>>> import numpy as np
>>> np.set_printoptions(precision=1, suppress=True, linewidth=140)
>>> E = np.load("sample11.npy")
>>> print(E)
[[ 1 -2  4 -8]
 [ 1 -1  1 -1]
 [ 1  0  0  0]
 [ 1  1  1  1]
 [ 1  2  4  8]
 [ 1  3  9 27]]
>>> rng = np.random.default_rng(44)
>>> idx = rng.permutation(4)
>>> A2 = E[:, idx] * rng.choice([-1, 1], 4)
>>> print(A2)
[[-2 -1 -4 -8]
 [-1 -1 -1 -1]
 [ 0 -1  0  0]
 [ 1 -1 -1  1]
 [ 2 -1 -4  8]
 [ 3 -1 -9 27]]
>>> U, _, vt = np.linalg.svd(E.T @ A2)
>>> print(np.round(np.linalg.lstsq(E, A2)[0], 1) + 0)
[[ 0. -1.  0.  0.]
 [ 1.  0.  0.  0.]
 [ 0.  0. -1.  0.]
 [ 0.  0.  0.  1.]]
>>> A2 = np.c_[E[:, :1] @ np.array([[1]]), np.array([-4, 5, 5, -3, 4, 4])]
>>> print(A2)
[[ 1 -4]
 [ 1  5]
 [ 1  5]
 [ 1 -3]
 [ 1  4]
 [ 1  4]]
>>> print(np.linalg.matrix_rank(A2))
2
>>> print(np.linalg.norm(np.linalg.qr(E)[0].T @ A2, axis=0) ** 2 / ((A2 ** 2).sum(axis=0) + 1e-12))
[1.  0.7]
>>> feats = np.loadtxt("data.csv", delimiter=",")
>>> print(feats)
[[3. 0. 0. 3. 0. 0. 0. 0.]
 [0. 0. 0. 0. 0. 0. 0. 0.]
 [0. 0. 0. 3. 0. 1. 0. 0.]]
>>> # looks like rank 2
>>> print(np.unique(feats.round(6), axis=0).shape)
(3, 8)
>>> print(np.linalg.lstsq(feats[:-1].T, feats[-1])[2])
1
>>> arr = np.load("case6.npy")
>>> print(arr)
[[-7.5 -1.2 -6.5 -0.3]
 [-1.1  3.   1.2  9.4]
 [-6.   4.9 -5.8 -2.4]
 [-6.4  0.7 -5.7  5.2]
 [ 1.6 -2.4 -6.2 -7.3]
 [-2.9  3.4  7.7  4.6]
 [ 3.   4.  -2.5  8.3]
 [ 4.1  6.7  1.7  6. ]
 [-0.2  7.7  0.6  6.4]
 [-2.1 -6.2  4.2  6.3]
 [-2.8  5.9  1.5 -7.4]
 [ 7.2  0.4  2.9  6.4]
 [-5.9 -3.6  3.8 -6.2]
 [-1.1 -5.1 -7.3  4.4]
 [-6.8  4.4  4.8  3.5]
 [-7.5 -2.6  1.3  5.9]]
>>> r0, v = arr[8], arr[6]
>>> print(round(float(r0 @ v), 1))
81.8
>>> p = (r0 @ v) / (r0 @ r0) * r0
>>> print(np.linalg.matrix_rank(np.outer(r0, v)))
1
>>> print((v - p) @ r0)
0.0
>>> F = np.loadtxt("test10.csv", delimiter=",")
>>> print(F)
[[ -3.8  -0.2   5.5   8.9]
 [-11.8   5.3  14.7  -1. ]
 [  7.2  14.5 -20.2   8.8]
 [ 17.1  -8.2  18.3  -0.2]
 [ 20.4  -3.2  -6.6   7.6]
 [  4.6 -17.8   2.5   0.6]
 [ 11.4  -1.9  11.4   6. ]
 [-14.5  11.5   1.6   1.3]
 [ -2.6   9.8   3.    0.9]
 [-12.    4.8  -3.1   3.6]
 [ -1.3  15.2  -9.8   4.2]
 [ 10.4 -19.2 -24.3  -3. ]
 [  7.9   0.7   1.7  10.7]
 [  0.4   6.7   6.   10.1]
 [  2.1  -8.2  -3.1   4.4]
 [  5.8   2.5  -3.5   1. ]
 [ -9.5  -1.3  -2.9   1.5]]
>>> Xs = F - F.mean(axis=0)
>>> U, sig, vt = np.linalg.svd(Xs, full_matrices=False)
>>> print(np.abs(vt[0]).argmax())
0
>>> print(np.searchsorted(np.cumsum(sig ** 2) / (sig ** 2).sum(), 0.9) + 1)
3
>>> print(np.round(np.abs(vt[-1]), 1) + 0)
[0.2 0.3 0.  0.9]
>>> print(sig)
[49.3 43.7 31.1 13.5]
>>> print(np.round(sig ** 2 / (sig ** 2).sum(), 1) + 0)
[0.4 0.3 0.2 0. ]
>>> proj = F @ np.linalg.solve(F.T @ F, F.T)
>>> print(np.linalg.matrix_rank(np.eye(17) - proj))
13
>>> print(np.round(np.linalg.eigvalsh(proj), 1) + 0)
[0. 0. 0. 0. 0. 0. 0. 0. 0. 0. 0. 0. 0. 1. 1. 1. 1.]
>>> print(np.round(np.diag(proj), 1) + 0)
[0.3 0.2 0.5 0.4 0.3 0.3 0.2 0.2 0.1 0.2 0.2 0.5 0.2 0.2 0.2 0.  0.1]
>>> print(np.trace(proj))
4.0
>>> Xs = F - F.mean(axis=0)
>>> V = np.linalg.svd(Xs)[2][:3]
>>> A2 = Xs - Xs @ V.T @ V
>>> print((Xs @ V.T).std(axis=0))
[12.  10.6  7.5]
>>> print(np.linalg.norm(A2, axis=1).round(6).argmax())
0
>>> U, sig, vt = np.linalg.svd(F, full_matrices=False)
>>> print((sig > 1e-8).sum())
4
>>> print(np.abs(U[:, 0]).round(6).argmax())
11
>>> print(np.round(U.T @ U, 1) + 0)
[[1. 0. 0. 0.]
 [0. 1. 0. 0.]
 [0. 0. 1. 0.]
 [0. 0. 0. 1.]]
>>> print(np.allclose(U * sig @ vt, F))
True
>>> print(np.round(np.abs(vt[0]), 1) + 0)
[0.7 0.6 0.3 0. ]
>>> print(sig)
[49.5 43.8 33.7 17.6]
>>> print(np.cumsum(sig ** 2) / np.sum(sig ** 2))
[0.4 0.8 0.9 1. ]
>>> print(np.round(U.T @ F @ vt.T, 1) + 0)
[[49.5  0.   0.   0. ]
 [ 0.  43.8  0.   0. ]
 [ 0.   0.  33.7  0. ]
 [ 0.   0.   0.  17.6]]
>>> Xs = (F - F.mean(axis=0)) / F.std(axis=0)
>>> print(Xs.std(axis=0))
[1. 1. 1. 1.]
>>> c = np.linalg.lstsq(np.delete(Xs, 2, axis=1), Xs[:, 2])[0]
>>> print(c)
[-0.2 -0.1  0.1]
>>> print(np.abs(c).argmax())
0
>>> print(np.round(1 - np.var(Xs[:, 2] - np.delete(Xs, 2, axis=1) @ c), 1))
0.0
>>> mat = np.load("x.npy")
>>> print(mat)
[[-3  3  4]
 [ 0 11  2]
 [ 0  4 -3]]
>>> A2 = np.array([[8, 3, 5], [8, 4, 6], [9, 7, 5]])
>>> print(np.einsum("ik,kj->ij", mat, A2))
[[ 36  31  23]
 [106  58  76]
 [  5  -5   9]]
>>> print(np.einsum("ik,kj->ji", mat, A2))
[[ 36 106   5]
 [ 31  58  -5]
 [ 23  76   9]]
>>> print(np.linalg.matrix_rank(np.vstack([mat, A2.T])))
3
>>> print(np.linalg.matrix_rank(mat @ A2))
3
>>> A2 = mat[0, 0] * mat[1:] - np.outer(mat[1:, 0], mat[0])
>>> print(A2)
[[  0 -33  -6]
 [  0 -12   9]]
>>> print(np.linalg.matrix_rank(A2), np.linalg.matrix_rank(mat))
2 3
>>> X = np.load("block6.npy")
>>> print(X)
[[ 0  1  0 -1]
 [ 0  0 -2  2]
 [ 0  0  0  1]
 [ 0  0  0  0]]
>>> U, sig, vt = np.linalg.svd(X)
>>> print(sig)
[3.  1.2 0.5 0. ]
>>> print(np.argmax(sig[:-1] / (sig[1:] + 1e-6)) + 1)
3
>>> A2 = U[:, :3] @ np.diag(sig[:3]) @ vt[:3]
>>> print(A2.round(1) + 0)
[[ 0.  1.  0. -1.]
 [ 0.  0. -2.  2.]
 [ 0.  0.  0.  1.]
 [ 0.  0.  0.  0.]]
>>> print(np.round(np.linalg.norm(X - A2) / np.linalg.norm(X), 1))
0.0
>>> print(np.linalg.matrix_rank(A2))
3
>>> print(round(np.linalg.norm(X - A2, 2), 1), sig[3])
0.0 0.0
>>> W0 = np.array([[4, 2, 3, 3, 1, 3, 2],
...     [2, 2, 2, 1, 4, 2, 1],
...     [3, 2, 0, 1, 3, 4, 1],
...     [3, 1, 1, 0, 0, 2, 3],
...     [1, 4, 3, 0, 2, 2, 0],
...     [3, 2, 4, 2, 2, 4, 2],
...     [2, 1, 1, 3, 0, 2, 2]])
>>> vec = np.array([0, 3, 0])
>>> rhs = mat @ vec
>>> print(rhs)
[ 9 33 12]
>>> print(np.linalg.solve(mat, mat[:, 0]))
[ 1.  0. -0.]
>>> print(np.round(np.linalg.solve(mat, -1 * rhs), 1) + 0)
[ 0. -3.  0.]
>>> w1 = np.array([[3, 1, 3, 3],
...     [1, 2, 2, 1],
...     [1, 2, 2, 2],
...     [0, 0, 3, 0],
...     [2, 0, 1, 2],
...     [1, 2, 0, 2],
...     [2, 2, 2, 0]])
>>> c = np.array([-2, -3, -3, -2])
>>> hid = np.maximum(W0 @ w1 + c, 0)
>>> print((hid > 0).astype(int))
[[1 1 1 1]
 [1 1 1 1]
 [1 1 1 1]
 [1 1 1 1]
 [1 1 1 1]
 [1 1 1 1]
 [1 1 1 1]]
>>> C = np.array([[-3, 3], [3, -2], [2, 1], [-1, 0]])
>>> print((hid @ C).round(6).argmax(axis=1))
[1 1 1 1 1 1 1]
>>> data = np.loadtxt("m.csv", delimiter=",")
>>> print(data)
[[ -2.   -4.9   5.   -3.    3.   -4.2]
 [  5.    0.   -5.1   5.   -5.    0. ]
 [ -1.1  10.2  -4.8   1.   -0.8   7.9]
 [ -4.2 -10.   10.   -5.8   5.8  -8.2]]
>>> gram = data.T @ data
>>> print(np.allclose(gram, gram.T))
True
>>> print((data @ data.T).shape)
(4, 4)
>>> print(np.diag(gram))
[ 47.9 228.  174.1  68.6  68.3 147.3]
